>>> import numpy as np
>>> from numpy import linalg as LA
>>> np.set_printoptions(precision=2, suppress=True, linewidth=120)
>>> tidy = lambda a: np.round(a, 2) + 0
>>> m1 = np.load("test4.npy")
>>> m1
array([[14,  0, 14],
       [ 2,  0,  2],
       [ 0,  0,  0]])
>>> # null space of dimension 2
>>> rng = np.random.default_rng(69)
>>> labels = rng.permutation(3)
>>> print(labels)
[0 1 2]
>>> other = m1[labels][:, labels]
>>> print(np.diag(other))
[14  0  0]
>>> tidy(LA.det(other)), tidy(LA.det(m1[labels]))
(np.float64(0.0), np.float64(0.0))
>>> Uu, sv, Vh = LA.svd(m1)
>>> np.argmax(sv[:-1] / (sv[1:] + 1e-6)) + 1
np.int64(1)
>>> other = Uu[:, :1] @ np.diag(sv[:1]) @ Vh[:1]
>>> tidy(other)
array([[14.,  0., 14.],
       [ 2.,  0.,  2.],
       [ 0.,  0.,  0.]])
>>> LA.matrix_rank(m1, rtol=0.05)
np.int64(1)
>>> LA.matrix_rank(other)
np.int64(1)
>>> tidy(LA.norm(m1 - other, 2)), tidy(sv[1])
(np.float64(0.0), np.float64(0.0))
>>> blk = np.stack([m1, 2 * m1, m1[::-1]])
>>> LA.matrix_rank(blk)
array([1, 1, 1])
>>> tidy(LA.det(blk))
array([0., 0., 0.])
>>> print(blk.sum(axis=0))
[[42  0 42]
 [ 8  0  8]
 [14  0 14]]
>>> print(np.einsum("bij,cij->bc", blk, blk))
[[ 400  800    8]
 [ 800 1600   16]
 [   8   16  400]]
>>> Uu, sv, Vh = LA.svd(m1)
>>> V = Vh[:(sv > 1e-8).sum()]
>>> vec = m1[0] + -3 * m1[1] + rng.integers(2) * np.eye(3)[1]
>>> vec
array([8., 1., 8.])
>>> tidy(LA.norm(vec - V.T @ V @ vec))
np.float64(1.0)
>>> tidy(V.T @ V)
array([[0.5, 0. , 0.5],
       [0. , 0. , 0. ],
       [0.5, 0. , 0.5]])
>>> np.allclose(V.T @ V @ vec, vec)
False
>>> (m1 + m1.T) / 2
array([[14.,  1.,  7.],
       [ 1.,  0.,  1.],
       [ 7.,  1.,  0.]])
>>> m1 @ m1
array([[196,   0, 196],
       [ 28,   0,  28],
       [  0,   0,   0]])
>>> tidy(np.sort(np.abs(LA.eigvals(m1))))
array([ 0.,  0., 14.])
>>> LA.matrix_power(m1, 3)
array([[2744,    0, 2744],
       [ 392,    0,  392],
       [   0,    0,    0]])
>>> print(tidy(np.abs(LA.eigvals(m1)).max()))
14.0
>>> np.allclose(m1 @ m1.T, m1.T @ m1)
False
>>> labels = rng.integers(0, 3, 2)
>>> feats = np.array([[-7, -2], [-9, -2]]) * (labels[:, None] == labels)
>>> feats
array([[-7,  0],
       [ 0, -2]])
>>> LA.matrix_rank(feats - feats[0, 0] * np.eye(2))
np.int64(1)
>>> feats @ feats
array([[49,  0],
       [ 0,  4]])
>>> tidy(np.sort(LA.eigvals(feats)))
array([-7., -2.])
>>> np.prod(np.diag(feats)), tidy(LA.det(feats))
(np.int64(14), np.float64(14.0))
>>> np.all(LA.eigvalsh(feats) > 0)
np.False_
>>> other = feats / np.sqrt((feats ** 2).mean(axis=1, keepdims=True))
>>> LA.matrix_rank(feats - feats.mean(axis=1, keepdims=True))
np.int64(1)
>>> tidy(LA.norm(other, axis=1))
array([1.41, 1.41])
>>> print(LA.matrix_rank(other) == LA.matrix_rank(feats))
True
>>> ev, V = LA.eig(feats)
>>> np.prod(ev)
np.float64(14.0)
>>> feats @ V[:, 0] - ev[0] * V[:, 0]
array([0., 0.])
>>> tidy(np.sort(LA.eigvals(LA.inv(feats))))
array([-0.5 , -0.14])
>>> ev
array([-7., -2.])
>>> tidy(np.sort(LA.eigvals(feats.T)))
array([-7., -2.])
>>> LA.matrix_rank(m1, rtol=0.1)
np.int64(1)
>>> [round(float(x), 2) for x in LA.svd(m1, compute_uv=False)[:3]]
[20.0, 0.0, 0.0]
>>> np.argsort(-LA.norm(m1, axis=0).round(6), kind="stable")[:3]
array([0, 2, 1])
